In [1]: import numpy as np

In [2]: from numpy import linalg as LA

In [3]: np.set_printoptions(precision=3, suppress=True, linewidth=100)

In [4]: rd = lambda a: np.round(a, 3) + 0

In [5]: M = np.load("m.npy")

In [6]: M
Out[6]: 
array([[5., 0., 0., 0., 0., 0.],
       [0., 5., 0., 4., 4., 0.],
       [0., 0., 5., 0., 0., 4.],
       [0., 4., 0., 5., 4., 0.],
       [0., 4., 0., 4., 5., 0.],
       [0., 0., 4., 0., 0., 5.]])

In [7]: M2 = LA.inv(M)

In [8]: rd(LA.slogdet(M)[0])
Out[8]: np.float64(1.0)

In [9]: np.allclose(M2, M.T)
Out[9]: False

In [10]: rd(LA.det(M) * M2)
Out[10]: 
array([[ 117.,    0.,    0.,    0.,    0.,    0.],
       [   0.,  405.,    0., -180., -180.,    0.],
       [   0.,    0.,  325.,    0.,    0., -260.],
       [   0., -180.,    0.,  405., -180.,    0.],
       [   0., -180.,    0., -180.,  405.,    0.],
       [   0.,    0., -260.,    0.,    0.,  325.]])

In [11]: rd(M2)
Out[11]: 
array([[ 0.2  ,  0.   ,  0.   ,  0.   ,  0.   ,  0.   ],
       [ 0.   ,  0.692,  0.   , -0.308, -0.308,  0.   ],
       [ 0.   ,  0.   ,  0.556,  0.   ,  0.   , -0.444],
       [ 0.   , -0.308,  0.   ,  0.692, -0.308,  0.   ],
       [ 0.   , -0.308,  0.   , -0.308,  0.692,  0.   ],
       [ 0.   ,  0.   , -0.444,  0.   ,  0.   ,  0.556]])

In [12]: rd(LA.cond(M))
Out[12]: np.float64(13.0)

In [13]: (np.abs(M2) > 1e-9).astype(int)
Out[13]: 
array([[1, 0, 0, 0, 0, 0],
       [0, 1, 0, 1, 1, 0],
       [0, 0, 1, 0, 0, 1],
       [0, 1, 0, 1, 1, 0],
       [0, 1, 0, 1, 1, 0],
       [0, 0, 1, 0, 0, 1]])

In [14]: rd(LA.inv(M2))
Out[14]: 
array([[5., 0., 0., 0., 0., 0.],
       [0., 5., 0., 4., 4., 0.],
       [0., 0., 5., 0., 0., 4.],
       [0., 4., 0., 5., 4., 0.],
       [0., 4., 0., 4., 5., 0.],
       [0., 0., 4., 0., 0., 5.]])

In [15]: rd(M @ M2)
Out[15]: 
array([[1., 0., 0., 0., 0., 0.],
       [0., 1., 0., 0., 0., 0.],
       [0., 0., 1., 0., 0., 0.],
       [0., 0., 0., 1., 0., 0.],
       [0., 0., 0., 0., 1., 0.],
       [0., 0., 0., 0., 0., 1.]])

In [16]: ev, V = LA.eigh(M)

In [17]: vec = np.array([3, 0, 0, 3, 1, 2])

In [18]: np.abs(M).sum(axis=1).max(), np.abs(ev).max()
Out[18]: (np.float64(13.0), np.float64(13.0))

In [19]: rd(V * np.maximum(ev, 0) @ V.T)
Out[19]: 
array([[5., 0., 0., 0., 0., 0.],
       [0., 5., 0., 4., 4., 0.],
       [0., 0., 5., 0., 0., 4.],
       [0., 4., 0., 5., 4., 0.],
       [0., 4., 0., 4., 5., 0.],
       [0., 0., 4., 0., 0., 5.]])

In [20]: (np.sign(V[:, -1].round(6)) == np.sign(V[0, -1].round(6))).astype(int)
Out[20]: array([1, 0, 1, 0, 0, 1])

In [21]: rd(V * np.abs(ev) @ V.T)
Out[21]: 
array([[5., 0., 0., 0., 0., 0.],
       [0., 5., 0., 4., 4., 0.],
       [0., 0., 5., 0., 0., 4.],
       [0., 4., 0., 5., 4., 0.],
       [0., 4., 0., 4., 5., 0.],
       [0., 0., 4., 0., 0., 5.]])

In [22]: (LA.matrix_power((M != 0) + (M.T != 0) + np.eye(6), 6) > 0).astype(int)
Out[22]: 
array([[1, 0, 0, 0, 0, 0],
       [0, 1, 0, 1, 1, 0],
       [0, 0, 1, 0, 0, 1],
       [0, 1, 0, 1, 1, 0],
       [0, 1, 0, 1, 1, 0],
       [0, 0, 1, 0, 0, 1]])

In [23]: np.flatnonzero(LA.matrix_power((M != 0) + (M.T != 0) + np.eye(6), 6)[4])
Out[23]: array([1, 3, 4])

In [24]: L = LA.cholesky(M)

In [25]: rd(np.prod(np.diag(L)) ** 2), rd(LA.det(M))
Out[25]: (np.float64(585.0), np.float64(585.0))

In [26]: vec = np.array([-1, 1, 3, -3, 0, 0])

In [27]: y = M @ vec

In [28]: y
Out[28]: array([ -5.,  -7.,  15., -11.,  -8.,  12.])

In [29]: rd(LA.solve(M, y + M[:, 3]))
Out[29]: array([-1.,  1.,  3., -2.,  0.,  0.])

In [30]: LA.solve(M, y[:-1])
ValueError: solve1: Input operand 1 has a mismatch in its core dimension 0, with gufunc signature (m,m),(m)->(m) (size 5 is different from 6)


In [31]: m1 = np.load("data.npy")

In [32]: m1
Out[32]: 
array([[ 1, -2,  4, -8],
       [ 1, -1,  1, -1],
       [ 1,  0,  0,  0],
       [ 1,  1,  1,  1]])

In [33]: left, s = LA.svd(m1)
ValueError: too many values to unpack (expected 2)


In [34]: left, s, vt = LA.svd(m1, full_matrices=False)

In [35]: rd(np.abs(vt[0]))
Out[35]: array([0.119, 0.234, 0.432, 0.863])

In [36]: rd(s / s[0])
Out[36]: array([1.   , 0.225, 0.119, 0.058])

In [37]: np.allclose(left * s @ vt, m1)
Out[37]: True

In [38]: rd(left.T @ left)
Out[38]: 
array([[1., 0., 0., 0.],
       [0., 1., 0., 0.],
       [0., 0., 1., 0.],
       [0., 0., 0., 1.]])

In [39]: data = np.loadtxt("a.csv", delimiter=",")

In [40]: data
Out[40]: 
array([[0., 1., 5., 5., 3., 1., 0., 5., 2., 3.],
       [0., 0., 2., 0., 3., 5., 1., 1., 2., 2.],
       [0., 0., 0., 0., 1., 4., 3., 3., 4., 0.],
       [0., 0., 0., 0., 0., 3., 4., 1., 1., 1.],
       [0., 0., 0., 0., 0., 3., 5., 3., 1., 0.],
       [0., 0., 0., 0., 0., 0., 1., 4., 1., 1.],
       [0., 0., 0., 0., 0., 0., 0., 5., 1., 1.],
       [0., 0., 0., 0., 0., 0., 0., 0., 4., 3.],
       [0., 0., 0., 0., 0., 0., 0., 0., 0., 5.],
       [0., 0., 0., 0., 0., 0., 0., 0., 0., 0.]])

In [41]: rng = np.random.default_rng(41)

In [42]: labels = rng.permutation(10)

In [43]: labels
Out[43]: array([1, 0, 2, 3, 4, 9, 8, 5, 6, 7])

In [44]: M2 = data[labels][:, labels]

In [45]: np.trace(M2)
Out[45]: np.float64(0.0)

In [46]: np.diag(M2)
Out[46]: array([0., 0., 0., 0., 0., 0., 0., 0., 0., 0.])

In [47]: rd(LA.det(M2)), rd(LA.det(data[labels]))
Out[47]: (np.float64(0.0), np.float64(0.0))

In [48]: rd(np.sort(np.abs(LA.eigvals(M2))))
Out[48]: array([0., 0., 0., 0., 0., 0., 0., 0., 0., 0.])

In [49]: left, s, vt = LA.svd(data, full_matrices=False)

In [50]: rd(np.abs(vt[0]))
Out[50]: array([0.   , 0.039, 0.249, 0.194, 0.23 , 0.433, 0.338, 0.558, 0.381, 0.297])

In [51]: left.shape, s.shape, vt.shape
Out[51]: ((10, 10), (10,), (10, 10))

In [52]: np.abs(left[:, 0]).round(6).argmax()
Out[52]: np.int64(0)

In [53]: np.allclose(left * s @ vt, data)
Out[53]: True

In [54]: rd(left.T @ data @ vt.T)
Out[54]: 
array([[14.204,  0.   ,  0.   ,  0.   ,  0.   ,  0.   ,  0.   ,  0.   ,  0.   ,  0.   ],
       [ 0.   ,  8.466,  0.   ,  0.   ,  0.   ,  0.   ,  0.   ,  0.   ,  0.   ,  0.   ],
       [ 0.   ,  0.   ,  6.164,  0.   ,  0.   ,  0.   ,  0.   ,  0.   ,  0.   ,  0.   ],
       [ 0.   ,  0.   ,  0.   ,  5.447,  0.   ,  0.   ,  0.   ,  0.   ,  0.   ,  0.   ],
       [ 0.   ,  0.   ,  0.   ,  0.   ,  3.972,  0.   ,  0.   ,  0.   ,  0.   ,  0.   ],
       [ 0.   ,  0.   ,  0.   ,  0.   ,  0.   ,  2.967,  0.   ,  0.   ,  0.   ,  0.   ],
       [ 0.   ,  0.   ,  0.   ,  0.   ,  0.   ,  0.   ,  0.541,  0.   ,  0.   ,  0.   ],
       [ 0.   ,  0.   ,  0.   ,  0.   ,  0.   ,  0.   ,  0.   ,  0.214,  0.   ,  0.   ],
       [ 0.   ,  0.   ,  0.   ,  0.   ,  0.   ,  0.   ,  0.   ,  0.   ,  0.   ,  0.   ],
       [ 0.   ,  0.   ,  0.   ,  0.   ,  0.   ,  0.   ,  0.   ,  0.   ,  0.   ,  0.   ]])

In [55]: rd(s / s[0])
Out[55]: array([1.   , 0.596, 0.434, 0.383, 0.28 , 0.209, 0.038, 0.015, 0.   , 0.   ])

In [56]: rd(np.cumsum(s ** 2) / np.sum(s ** 2))
Out[56]: array([0.551, 0.747, 0.851, 0.932, 0.975, 0.999, 1.   , 1.   , 1.   , 1.   ])

In [57]: rd(np.sqrt((s ** 2).sum())), rd(LA.norm(data))
Out[57]: (np.float64(19.131), np.float64(19.131))

In [58]: rd(left.T @ left)
Out[58]: 
array([[1., 0., 0., 0., 0., 0., 0., 0., 0., 0.],
       [0., 1., 0., 0., 0., 0., 0., 0., 0., 0.],
       [0., 0., 1., 0., 0., 0., 0., 0., 0., 0.],
       [0., 0., 0., 1., 0., 0., 0., 0., 0., 0.],
       [0., 0., 0., 0., 1., 0., 0., 0., 0., 0.],
       [0., 0., 0., 0., 0., 1., 0., 0., 0., 0.],
       [0., 0., 0., 0., 0., 0., 1., 0., 0., 0.],
       [0., 0., 0., 0., 0., 0., 0., 1., 0., 0.],
       [0., 0., 0., 0., 0., 0., 0., 0., 1., 0.],
       [0., 0., 0., 0., 0., 0., 0., 0., 0., 1.]])

In [59]: T = np.stack([M, -2 * M, M[::-1]])

In [60]: rd(LA.norm(T, axis=(1, 2)))
Out[60]: array([16.673, 33.347, 16.673])

In [61]: LA.matrix_rank(T.reshape(3, -1))
Out[61]: np.int64(2)

In [62]: T.sum(axis=0)
Out[62]: 
array([[-5.,  0.,  4.,  0.,  0.,  5.],
       [ 0., -1.,  0.,  0.,  1.,  0.],
       [ 0.,  4., -5.,  5.,  4., -4.],
       [ 0., -4.,  5., -5., -4.,  4.],
       [ 0.,  1.,  0.,  0., -1.,  0.],
       [ 5.,  0., -4.,  0.,  0., -5.]])

In [63]: (T @ M.T).shape
Out[63]: (3, 6, 6)

In [64]: rd(LA.det(T))
Out[64]: array([  585., 37440.,  -585.])

In [65]: left, s, vt = LA.svd(data)

In [66]: rd(s)
Out[66]: array([14.204,  8.466,  6.164,  5.447,  3.972,  2.967,  0.541,  0.214,  0.   ,  0.   ])

In [67]: M2 = left[:, :8] @ np.diag(s[:8]) @ vt[:8]

In [68]: rd(LA.norm(data - M2, 2)), rd(s[8])
Out[68]: (np.float64(0.0), np.float64(0.0))

In [69]: rd(np.abs(data - M2).max())
Out[69]: np.float64(0.0)

In [70]: rd(LA.norm(data - M2) / LA.norm(data))
Out[70]: np.float64(0.0)

In [71]: LA.matrix_rank(data, rtol=0.05)
Out[71]: np.int64(6)

In [72]: LA.matrix_rank(M2)
Out[72]: np.int64(8)

In [73]: np.abs(np.diag(LA.qr(data)[1])) > 1e-9
Out[73]: array([False, False, False, False, False, False, False, False, False, False])

In [74]: rd(np.trace(LA.pinv(data) @ data))
Out[74]: np.float64(8.0)

In [75]: mat = np.loadtxt("sample7.csv", delimiter=",")

In [76]: mat
Out[76]: 
array([[-1.,  2.,  0.,  0.,  0.,  0.],
       [-1.,  2.,  0.,  0.,  0.,  0.],
       [-2.,  1.,  0.,  0.,  0.,  0.],
       [ 0.,  0., -1.,  2.,  0.,  0.],
       [ 0.,  0., -1.,  2.,  0.,  0.],
       [ 0.,  0., -2.,  1.,  0.,  0.],
       [ 0.,  0.,  0.,  0., -1.,  2.],
       [ 0.,  0.,  0.,  0., -1.,  2.],
       [ 0.,  0.,  0.,  0., -2.,  1.]])

In [77]: u, r1 = mat[6], mat[7]

In [78]: u @ r1
Out[78]: np.float64(5.0)

In [79]: p = (u @ r1) / (u @ u) * u

In [80]: (r1 - p) @ u
Out[80]: np.float64(0.0)

In [81]: np.outer(u, r1)
Out[81]: 
array([[ 0.,  0.,  0.,  0., -0.,  0.],
       [ 0.,  0.,  0.,  0., -0.,  0.],
       [ 0.,  0.,  0.,  0., -0.,  0.],
       [ 0.,  0.,  0.,  0., -0.,  0.],
       [-0., -0., -0., -0.,  1., -2.],
       [ 0.,  0.,  0.,  0., -2.,  4.]])

In [82]: r1 - p
Out[82]: array([0., 0., 0., 0., 0., 0.])

In [83]: rd(LA.norm(u + r1) ** 2 + LA.norm(u - r1) ** 2)
Out[83]: np.float64(20.0)

In [84]: M2 = np.c_[mat[:, :3] @ np.array([[2, 3, 5], [3, 0, 3], [0, 3, 3]]), np.array([2, 3, 0, 2, 1, 2, -1, 1, 0])]

In [85]: M2
Out[85]: 
array([[ 4., -3.,  1.,  2.],
       [ 4., -3.,  1.,  3.],
       [-1., -6., -7.,  0.],
       [ 0., -3., -3.,  2.],
       [ 0., -3., -3.,  1.],
       [ 0., -6., -6.,  2.],
       [ 0.,  0.,  0., -1.],
       [ 0.,  0.,  0.,  1.],
       [ 0.,  0.,  0.,  0.]])

In [86]: LA.matrix_rank(np.c_[mat, M2])
Out[86]: np.int64(7)

In [87]: vec = np.array([3, 3, 4, 1, 3, 5])

In [88]: y = mat @ vec

In [89]: b, lr = np.zeros(6), 1 / LA.norm(mat, 2) ** 2

In [90]: for i in range(4):
    ...:     b -= lr * mat.T @ (mat @ b - y)
    ...:     if i % 1 == 0: print(i, round(LA.norm(mat @ b - y), 3))
    ...: 
0 8.132
1 7.351
2 6.644
3 6.006

In [91]: rd(b)
Out[91]: array([ 0.785,  1.27 ,  2.017, -0.548,  0.137,  2.765])

In [92]: rd(LA.cond(mat))
Out[92]: np.float64(3.226)

In [93]: W0 = np.loadtxt("x.csv", delimiter=",")

In [94]: W0
Out[94]: 
array([[-0.297,  1.975,  0.718,  1.656,  6.458, -2.955, -2.967,  4.173,  2.725,  2.946],
       [ 3.31 , -0.313, -3.347, -2.013, -1.125, -2.732, -3.335, -6.062, -1.452, -3.871],
       [-0.864, -6.066,  4.124, -1.46 ,  1.181, -4.657,  0.896,  2.324, -1.805, -3.283],
       [ 1.207, -5.974, -5.351,  0.072, -1.526, -2.857,  2.985,  0.138,  3.748,  0.867],
       [ 2.135,  1.695,  5.304,  4.445, -2.355,  3.228,  2.121,  4.606, -1.371,  1.059],
       [-1.288, -1.812, -2.901,  6.664, -0.835, -4.789,  0.591,  4.112, -0.981, -0.61 ],
       [ 1.186, -4.103,  0.094, -2.094,  3.698,  0.577,  2.057,  4.312,  2.861, -5.687],
       [-0.666,  4.458,  0.641,  1.128, -0.16 ,  0.473,  6.147, -4.277, -3.909,  2.529],
       [-5.536, -0.49 ,  4.096,  2.089, -2.891,  2.292, -4.456, -3.754, -0.596,  0.238],
       [-3.856,  1.225,  2.141,  4.537, -3.395, -4.269, -3.367,  1.412, -1.096,  3.766],
       [-4.561,  2.353, -6.438, -3.38 ,  1.065, -0.596,  0.634,  2.066,  3.823, -0.113],
       [ 1.048, -3.913,  5.975,  0.457, -0.261,  2.754,  0.684,  4.1  , -1.463, -4.539],
       [-3.209,  1.417, -0.085, -3.895, -4.78 ,  3.027, -0.348, -0.916,  4.81 , -4.051]])

In [95]: vec = np.array([7, -9, -1, -6, -3, -7, 6, -1, -9, -6])

In [96]: h = np.maximum(W0 @ vec, 0)

In [97]: rd(h)
Out[97]: 
array([  0.   ,  86.257, 121.233,  70.549,   0.   ,  18.16 ,  58.969,   6.142,   0.   ,   0.   ,
         0.   ,  55.746,   0.   ])

In [98]: rd(np.maximum(W0 @ vec, 0) - np.maximum(-W0 @ vec, 0))
Out[98]: 
array([-93.373,  86.257, 121.233,  70.549, -33.71 ,  18.16 ,  58.969,   6.142, -77.389, -61.658,
       -57.4  ,  55.746, -38.766])

In [99]: hat = W0 @ LA.solve(W0.T @ W0, W0.T)

In [100]: rd(LA.eigvalsh(hat))
Out[100]: array([0., 0., 0., 1., 1., 1., 1., 1., 1., 1., 1., 1., 1.])

In [101]: np.allclose(hat @ hat, hat)
Out[101]: True

In [102]: rd(LA.det(2 * m1)), rd(LA.det(m1))
Out[102]: (np.float64(192.0), np.float64(12.0))

In [103]: rd(np.poly(m1))
Out[103]: array([ 1., -1.,  6., 22., 12.])

In [104]: u = np.array([-7, 2, -6, -6, -5, 2]) + 0.5

In [105]: X = np.eye(6) - 2 * np.outer(u, u) / (u @ u)

In [106]: rd(X)
Out[106]: 
array([[ 0.376,  0.24 , -0.528, -0.528, -0.432,  0.24 ],
       [ 0.24 ,  0.908,  0.203,  0.203,  0.166, -0.092],
       [-0.528,  0.203,  0.554, -0.446, -0.365,  0.203],
       [-0.528,  0.203, -0.446,  0.554, -0.365,  0.203],
       [-0.432,  0.166, -0.365, -0.365,  0.701,  0.166],
       [ 0.24 , -0.092,  0.203,  0.203,  0.166,  0.908]])

In [107]: M2 = X + rng.integers(-2, 3, (6, 1)) @ rng.integers(-2, 3, (1, 6))

In [108]: rd(M2)
Out[108]: 
array([[ 0.376,  2.24 ,  3.472,  1.472, -2.432,  4.24 ],
       [ 0.24 ,  0.908,  0.203,  0.203,  0.166, -0.092],
       [-0.528,  2.203,  4.554,  1.554, -2.365,  4.203],
       [-0.528,  1.203,  1.554,  1.554, -1.365,  2.203],
       [-0.432, -1.834, -4.365, -2.365,  2.701, -3.834],
       [ 0.24 , -1.092, -1.797, -0.797,  1.166, -1.092]])

In [109]: np.abs(M2 - X).sum(axis=1)
Out[109]: array([14.,  0., 14.,  7., 14.,  7.])

In [110]: LA.matrix_rank(M2 - X, tol=1e-8)
Out[110]: np.int64(1)

In [111]: rd(M2 - X)
Out[111]: 
array([[ 0.,  2.,  4.,  2., -2.,  4.],
       [ 0.,  0.,  0.,  0.,  0.,  0.],
       [ 0.,  2.,  4.,  2., -2.,  4.],
       [ 0.,  1.,  2.,  1., -1.,  2.],
       [ 0., -2., -4., -2.,  2., -4.],
       [ 0., -1., -2., -1.,  1., -2.]])
